% ipython --no-banner

In [1]: import numpy as np

In [2]: np.set_printoptions(precision=2, suppress=True, linewidth=100)

In [3]: def rd(a):
   ...:     return np.round(a, 2) + 0
   ...: 

In [4]: mat = np.load("sample7.npy")

In [5]: print(mat)
[[23 16 27]
 [35 38  5]
 [ 0  0  8]
 [ 3 14  0]
 [23 24  7]
 [ 0  0  0]
 [ 0  0 27]
 [11 30  0]
 [ 0  0 26]
 [ 0  0  0]
 [15 22  0]
 [ 0  0  0]
 [27 26 13]
 [ 7  2 18]
 [ 0  0 27]
 [ 0  0 22]
 [ 3  0 17]
 [ 0  0 32]
 [31 48  0]]

In [6]: cen = mat - mat.mean(axis=0)

In [7]: Uu, sigma, Vh = np.linalg.svd(cen, full_matrices=False)

In [8]: rd(sigma ** 2 / (sigma ** 2).sum())
Out[8]: array([0.76, 0.22, 0.02])

In [9]: rd(np.abs(Vh[-1]))
Out[9]: array([0.74, 0.64, 0.2 ])

In [10]: rd(sigma)
Out[10]: array([85.04, 45.58, 15.23])

In [11]: rd((sigma ** 2).sum() ** 2 / (sigma ** 4).sum())
Out[11]: np.float64(1.61)

In [12]: np.linalg.matrix_rank(cen)
Out[12]: np.int64(3)

In [13]: np.abs(Uu[:, 0]).argmax()
Out[13]: np.int64(18)

In [14]: rd(Vh[0] * np.sign(Vh[0, np.abs(Vh[0]).argmax()]))
Out[14]: array([ 0.57,  0.76, -0.32])

In [15]: d = np.linalg.norm(mat[:, None] - mat[None], axis=-1)

In [16]: np.unravel_index(d.round(6).argmax(), d.shape)
Out[16]: (np.int64(17), np.int64(18))

In [17]: d.shape
Out[17]: (19, 19)

In [18]: rd(np.linalg.norm(mat, axis=1))
Out[18]: 
array([38.91, 51.9 ,  8.  , 14.32, 33.97,  0.  , 27.  , 31.95, 26.  ,  0.  , 26.63,  0.  , 39.67,
       19.42, 27.  , 22.  , 17.26, 32.  , 57.14])

In [19]: sigma = 5 * 0.7 ** np.arange(3)

In [20]: Q, _ = np.linalg.qr(np.array([[-0.4, 1.4, 0.7], [0.0, -0.8, 1.5], [1.3, 1.0, -1.1]]))

In [21]: rng = np.random.default_rng(37)

In [22]: K = rng.normal(size=(12, 3)) * sigma @ Q

In [23]: print(rd(K))
[[ -4.4    3.72   0.04]
 [  0.26   1.69   4.55]
 [  5.2   -8.22 -10.01]
 [  0.07   9.34  -1.25]
 [ -4.78   3.91   1.98]
 [  2.56  -1.74  -2.27]
 [ -1.56   5.31  -1.24]
 [  2.27   0.73  -0.32]
 [ -3.08  -2.02  -1.26]
 [  4.2    3.29  -2.04]
 [  0.01   0.42   0.92]
 [  1.98  -4.28  -3.8 ]]

In [24]: out = np.c_[K[:, :1] @ np.array([[-1]]), np.array([-2, 0, 2, 2, 2, 0, -2, 0, -1, 2, 2, -2])]

In [25]: rd(out)
Out[25]: 
array([[ 4.4 , -2.  ],
       [-0.26,  0.  ],
       [-5.2 ,  2.  ],
       [-0.07,  2.  ],
       [ 4.78,  2.  ],
       [-2.56,  0.  ],
       [ 1.56, -2.  ],
       [-2.27,  0.  ],
       [ 3.08, -1.  ],
       [-4.2 ,  2.  ],
       [-0.01,  2.  ],
       [-1.98, -2.  ]])

In [26]: rd(np.linalg.lstsq(K, out[:, 0])[0])
Out[26]: array([-1.,  0.,  0.])

In [27]: rd(np.linalg.norm(np.linalg.qr(K)[0].T @ out, axis=0) ** 2 / ((out ** 2).sum(axis=0) + 1e-12))
Out[27]: array([1.  , 0.19])

In [28]: rd(np.linalg.norm(out - K @ np.linalg.lstsq(K, out)[0], axis=0))
Out[28]: array([0.  , 5.15])

In [29]: np.linalg.matrix_rank(out)
Out[29]: np.int64(2)
